>>> import numpy as np
>>> import numpy.linalg as la
>>> np.set_printoptions(suppress=True, linewidth=100)
>>> X = np.abs(np.array([[7, 3, 7, 7, 5, -5],
...     [-6, 8, 1, -2, -3, -8],
...     [8, 2, -9, -1, 8, 1],
...     [-2, -8, 1, 8, 4, 7],
...     [7, -4, -3, 2, 2, 1],
...     [-4, -6, -7, -7, 2, 9]])) + np.eye(6)
>>> X = X / X.sum(axis=1, keepdims=True)
>>> X.round(2)
array([[0.23, 0.09, 0.2 , 0.2 , 0.14, 0.14],
       [0.21, 0.31, 0.03, 0.07, 0.1 , 0.28],
       [0.27, 0.07, 0.33, 0.03, 0.27, 0.03],
       [0.06, 0.26, 0.03, 0.29, 0.13, 0.23],
       [0.35, 0.2 , 0.15, 0.1 , 0.15, 0.05],
       [0.11, 0.17, 0.19, 0.19, 0.06, 0.28]])
>>> rng = np.random.default_rng(718812)
>>> idx = rng.permutation(6)
>>> idx
array([4, 5, 3, 2, 0, 1])
>>> out = X[idx][:, idx]
>>> np.round(la.det(out), 2), np.round(la.det(X[idx]), 2)
(np.float64(-0.0), np.float64(0.0))
>>> np.round(np.trace(out), 2)
np.float64(1.59)
>>> np.allclose(out, X)
False
>>> np.round(np.sort(np.abs(la.eigvals(out))), 2)
array([0.07, 0.15, 0.15, 0.18, 0.35, 1.  ])
>>> data = np.array([[-6, 6, 1, 5, -6],
...     [8, -5, -5, 5, 1],
...     [-9, -4, 8, -8, -8],
...     [1, 6, 6, -1, 5],
...     [-9, 6, 0, 1, 7],
...     [-1, -1, -3, 2, -4],
...     [-3, -6, 3, 2, -5],
...     [-5, 5, 0, 5, 8],
...     [-8, -1, -5, 5, -3],
...     [9, 8, 9, 7, 4]])
>>> data
array([[-6,  6,  1,  5, -6],
       [ 8, -5, -5,  5,  1],
       [-9, -4,  8, -8, -8],
       [ 1,  6,  6, -1,  5],
       [-9,  6,  0,  1,  7],
       [-1, -1, -3,  2, -4],
       [-3, -6,  3,  2, -5],
       [-5,  5,  0,  5,  8],
       [-8, -1, -5,  5, -3],
       [ 9,  8,  9,  7,  4]])
>>> Xs = data - data.mean(axis=0)
>>> U, sigma, VT = la.svd(Xs, full_matrices=False)
>>> np.round(VT[0] * np.sign(VT[0, np.abs(VT[0]).argmax()]), 2)
array([0.58, 0.45, 0.09, 0.33, 0.59])
>>> sigma.round(2)
array([23.95, 18.78, 16.86, 10.66,  5.26])
>>> np.round(sigma ** 2 / (sigma ** 2).sum(), 2)
array([0.42, 0.26, 0.21, 0.08, 0.02])
>>> np.searchsorted(np.cumsum(sigma ** 2) / (sigma ** 2).sum(), 0.9) + 1
np.int64(4)
>>> (np.sign(U[:, 0]) == np.sign(U[0, 0])).astype(int)
array([1, 0, 1, 0, 0, 1, 1, 0, 1, 0])
>>> round((sigma ** 2).sum() ** 2 / (sigma ** 4).sum(), 2)
np.float64(3.34)
>>> np.abs(U[:, 0]).argmax()
np.int64(9)
>>> la.matrix_rank(Xs)
np.int64(5)
